$ python -q
>>> import numpy as np
>>> np.set_printoptions(precision=2, suppress=True, linewidth=100)
>>> def rnd(a):
...     return np.round(a, 2) + 0
... 
>>> E = np.load("test15.npy")
>>> print(E)
[[-0.5   0.1   1.9  -4.68  0.7   1.1  -0.9  -2.6 ]
 [ 1.1   1.4   0.7  -0.01  1.4  -1.8   0.    2.  ]
 [-1.8  -1.2   0.2  -1.54  1.3   0.5  -0.3  -0.1 ]
 [ 0.2  -1.5  -1.   -6.01 -0.3  -1.5  -1.2  -0.1 ]
 [ 2.    1.7  -2.6  -5.96  2.4   1.3  -1.2   0.3 ]
 [ 0.8  -2.4  -2.1  -1.01  0.9  -1.   -0.2   2.3 ]
 [-0.4  -2.   -1.   -3.56 -0.8  -0.5  -0.7   1.6 ]
 [ 1.2  -0.8   1.4  -4.43  0.2   0.2  -0.9   0.3 ]
 [-1.2  -2.   -1.1   7.12  0.1   0.8   1.4   0.5 ]
 [-0.7  -0.5  -0.8  -5.16  0.7   0.2  -1.   -0.7 ]
 [-1.5   1.1   0.3  -1.92  1.7   0.8  -0.4   0.2 ]
 [-0.9  -0.3   0.6  -3.55  0.    2.3  -0.7   1.1 ]
 [ 2.    0.4   0.8   8.49  0.5  -0.1   1.7  -1.7 ]
 [-0.5   0.6   0.2   5.11  1.6  -0.5   1.   -1.7 ]
 [ 0.7  -0.2   0.5   2.07  0.6   0.2   0.4   0.4 ]
 [ 0.5   0.4   2.    9.91  0.7  -1.    2.   -1.5 ]
 [ 1.4   0.3  -1.6  -6.02  0.3  -0.5  -1.2   0.5 ]
 [-1.6  -1.6  -0.6   6.49 -0.8  -0.9   1.3   0.1 ]
 [-1.6   1.1  -0.3   0.51  1.4   1.1   0.1   0.7 ]
 [ 2.3  -1.5   0.7   9.45 -0.1  -0.2   1.9  -1.3 ]
 [-0.1   0.4   1.3   1.67 -0.3  -0.6   0.3  -0.9 ]
 [-0.4   1.1   0.3  -2.48  0.8  -0.2  -0.5  -0.8 ]
 [ 1.2  -1.    0.4  -0.99 -0.4  -0.3  -0.2   0.3 ]
 [-1.3  -0.5  -0.6   2.92 -1.5   1.4   0.6   1.1 ]
 [ 1.   -0.2   1.2  -3.18 -0.2  -2.9  -0.6  -1.1 ]
 [-0.4   0.2   1.2   3.78  0.   -0.3   0.7  -0.7 ]
 [ 0.6   1.2   0.4  14.96  0.4  -1.3   3.   -0.9 ]
 [-0.8  -0.6   0.6  -0.02  0.7  -0.5   0.   -0.8 ]
 [ 0.2  -0.3   0.3   2.91 -0.9  -1.5   0.6  -0.3 ]
 [-0.4  -0.2  -0.4  -4.03 -1.2  -1.3  -0.8  -0.9 ]
 [ 0.4   1.4   0.1  -3.42  0.    0.2  -0.7   0.9 ]
 [-1.1   0.4  -1.    1.59  1.    1.8   0.3   1.3 ]]
>>> Uu, sigma, Vt = np.linalg.svd(E)
>>> print(rnd(sigma))
[30.67  8.02  7.33  6.53  4.57  4.49  3.85  0.1 ]
>>> print(np.argmax(sigma[:-1] / (sigma[1:] + 1e-6)) + 1)
7
>>> other = Uu[:, :7] @ np.diag(sigma[:7]) @ Vt[:7]
>>> print(rnd(np.linalg.norm(E - other, 2)), rnd(sigma[7]))
0.1 0.1
>>> print(rnd(np.linalg.norm(E - other) / np.linalg.norm(E)))
0.0
>>> print(np.linalg.matrix_rank(E, rtol=0.05))
7
>>> Xs = E - E.mean(axis=0)
>>> evecs = np.linalg.svd(Xs)[2][:7]
>>> other = Xs - Xs @ evecs.T @ evecs
>>> print(rnd(np.linalg.norm(other) / np.linalg.norm(Xs)))
0.0
>>> print(rnd(other.std(axis=0)))
[0.   0.   0.   0.   0.   0.   0.02 0.  ]
>>> P = E @ np.linalg.solve(E.T @ E, E.T)
>>> print(rnd(np.linalg.eigvalsh(P)))
[0. 0. 0. 0. 0. 0. 0. 0. 0. 0. 0. 0. 0. 0. 0. 0. 0. 0. 0. 0. 0. 0. 0. 0. 1. 1. 1. 1. 1. 1. 1. 1.]
>>> print(np.allclose(P @ P, P))
True
>>> print(rnd(P @ E[:, 4]))
[ 0.7  1.4  1.3 -0.3  2.4  0.9 -0.8  0.2  0.1  0.7  1.7  0.   0.5  1.6  0.6  0.7  0.3 -0.8  1.4
 -0.1 -0.3  0.8 -0.4 -1.5 -0.2  0.   0.4  0.7 -0.9 -1.2  0.   1. ]
>>> print(rnd(np.linalg.norm(E, 2)))
30.67
>>> print(rnd(np.linalg.norm(E) ** 2 / np.linalg.norm(E, 2) ** 2))
1.23
>>> other = np.c_[E[:, :5] @ np.array([[2, 1, 2, 1, 0],
...     [0, 1, 3, 1, 1],
...     [2, 0, 0, 0, 1],
...     [1, 3, 1, 0, 2],
...     [2, 1, 2, 2, 2]]), np.array([-2, -2, -2, 1, 1, 1, 2, 1, -1, -2, 2, 2, -1, -1, 1, -1, -2, 1, 1, 0, -1, -1, 0, -1, -1, 1, -2, 1, -1, 1, 0, 1])]
>>> print(rnd(other))
[[ -0.48 -13.74  -3.98   1.    -5.96  -2.  ]
 [  6.39   3.87   9.19   5.3    4.88  -2.  ]
 [ -2.14  -6.32  -6.14  -0.4   -1.48  -2.  ]
 [ -8.21 -19.63 -10.71  -1.9  -15.12   1.  ]
 [ -2.36 -11.78   7.94   8.5   -8.02   1.  ]
 [ -1.81  -3.73  -4.81   0.2   -4.72   1.  ]
 [ -7.96 -13.88 -11.96  -4.   -11.72   2.  ]
 [  1.17 -12.69  -4.03   0.8   -7.86   1.  ]
 [  2.72  18.26  -1.08  -3.    11.34  -1.  ]
 [ -6.76 -15.98  -6.66   0.2  -10.22  -2.  ]
 [ -0.92  -4.46   1.78   3.     0.96   2.  ]
 [ -4.15 -11.85  -6.25  -1.2   -6.8    2.  ]
 [ 15.09  28.37  14.69   3.4   19.18  -1.  ]
 [  7.71  17.03   9.11   3.3   14.22  -1.  ]
 [  5.67   7.31   4.07   1.7    5.64   1.  ]
 [ 16.31  31.33  13.51   2.3   23.62  -1.  ]
 [ -5.82 -16.06  -1.72   2.3  -12.74  -2.  ]
 [  0.49  15.47  -3.11  -4.8    9.18   1.  ]
 [ -0.49   2.43   3.41   2.3    4.62   1.  ]
 [ 15.25  29.05   9.35   0.6   17.9    0.  ]
 [  3.47   5.01   2.07  -0.3    4.44  -1.  ]
 [ -1.08  -5.94   1.62   2.3   -1.96  -1.  ]
 [  1.41  -3.17  -2.39  -0.6   -3.38   0.  ]
 [ -3.88   5.46  -4.18  -4.8    1.74  -1.  ]
 [  0.82  -8.94  -2.18   0.4   -5.76  -1.  ]
 [  5.38  11.14   3.58  -0.2    8.96   1.  ]
 [ 17.76  47.08  20.56   2.6   32.32  -2.  ]
 [  0.98  -0.76  -2.02   0.     1.36   1.  ]
 [  2.11   7.73   0.61  -1.9    4.02  -1.  ]
 [ -8.03 -13.89  -7.83  -3.   -11.06   1.  ]
 [ -2.42  -8.46   1.58   1.8   -5.34   0.  ]
 [ -0.61   5.07   2.59   1.3    4.58   1.  ]]
>>> print(rnd(np.linalg.norm(np.linalg.qr(E)[0].T @ other, axis=0) ** 2 / ((other ** 2).sum(axis=0) + 1e-12)))
[1.   1.   1.   1.   1.   0.34]
>>> print(np.linalg.matrix_rank(np.c_[E, other]))
9
>>> print(rnd(np.linalg.lstsq(E, other[:, 0])[0]))
[2. 0. 2. 1. 2. 0. 0. 0.]
